% ipython --no-banner

In [1]: import numpy as np

In [2]: import numpy.linalg as la

In [3]: np.set_printoptions(precision=3, suppress=True, linewidth=100)

In [4]: E = np.array([[5, 6, 7, 8], [9, 10, 11, 12], [13, 14, 15, 16]])

In [5]: # rank 2

In [6]: print(la.lstsq(E[:-1].T, E[-1])[2])
2

In [7]: print(np.abs(np.diag(la.qr(E)[1])) > 1e-9)
[ True  True False]

In [8]: try:
   ...:     la.inv(E)
   ...: except la.LinAlgError as e:
   ...:     print(e)
   ...: 
Last 2 dimensions of the array must be square

In [9]: print(E @ la.pinv(E) @ E)
[[ 5.  6.  7.  8.]
 [ 9. 10. 11. 12.]
 [13. 14. 15. 16.]]

In [10]: r = la.matrix_rank(E)

In [11]: print(r)
2

In [12]: N = la.svd(E)[2][r:].T

In [13]: print(N.shape)
(4, 2)

In [14]: print([int(la.matrix_rank(E[:i])) for i in range(1, len(E) + 1)])
[1, 2, 2]

In [15]: print(np.round(E @ N, 3) + 0)
[[0. 0.]
 [0. 0.]
 [0. 0.]]

In [16]: print([int(la.matrix_rank(E[:, :j + 1])) for j in range(4)])
[1, 2, 2, 2]

In [17]: print(round(float(la.norm(E, 2) / la.norm(E)), 3))
1.0

In [18]: left, s, vt = la.svd(E)

In [19]: print(np.argmax(s[:-1] / (s[1:] + 1e-6)) + 1)
2

In [20]: print(s.round(3) + 0)
[38.271  1.145  0.   ]

In [21]: Y = left[:, :2] @ np.diag(s[:2]) @ vt[:2]

In [22]: print(np.round(la.norm(E - Y) / la.norm(E), 3))
0.0

In [23]: print(la.matrix_rank(Y))
2

In [24]: print(la.matrix_rank(E, rtol=0.05))
1

In [25]: F = np.load("block5.npy")

In [26]: print(F)
[[ -6.635   3.034   1.093  -8.688]
 [ -8.408   4.219   5.808   6.744]
 [  7.412   6.932   1.079  -6.5  ]
 [-11.996  11.69    4.049  10.139]
 [  4.898   8.499   4.95    6.483]
 [ -2.218  11.425   0.653   0.916]
 [ 14.851  -9.786  -7.938  -7.595]
 [  0.526   4.857   2.754  -1.586]
 [ -2.197 -10.261   3.1    12.428]
 [ -6.12   16.176   1.902   0.275]
 [  3.679 -13.523  -3.845   1.701]
 [  0.492   4.702  -7.672  21.993]
 [ 11.289   2.415  -7.516   8.276]
 [ 26.594  -8.926  10.264   2.483]
 [-18.036   0.758   6.672   1.461]
 [ -4.232   9.006  -7.234  -2.601]
 [ -6.827   5.309   0.702   1.576]
 [  8.295  -6.713  -0.402   5.921]]

In [27]: x = np.array([3, 4, 1, 0])

In [28]: target = F @ x

In [29]: print(np.round(la.pinv(F) @ F, 3) + 0)
[[1. 0. 0. 0.]
 [0. 1. 0. 0.]
 [0. 0. 1. 0.]
 [0. 0. 0. 1.]]

In [30]: try:
    ...:     la.solve(F, target)
    ...: except la.LinAlgError as e:
    ...:     print("failed:", e)
    ...: 
failed: Last 2 dimensions of the array must be square

In [31]: print(np.round(la.lstsq(F, target)[0], 3) + 0)
[3. 4. 1. 0.]

In [32]: rng = np.random.default_rng(966805)

In [33]: target = target + 0.1 * rng.normal(size=18)

In [34]: print(target)
[ -6.64   -2.563  50.886  14.686  53.796  39.823  -2.58   23.935 -44.606  48.381 -46.744  12.496
  35.99   54.505 -44.27   16.161   1.558  -2.471]

In [35]: coef, *_ = la.lstsq(F, target)

In [36]: print(np.round(F.T @ (target - F @ coef), 3) + 0)
[0. 0. 0. 0.]

In [37]: print([round(float(la.norm(la.solve(F.T @ F + lam * np.eye(4), F.T @ target))), 2) for lam in (0, 1, 10, 100)])
[5.1, 5.1, 5.04, 4.53]
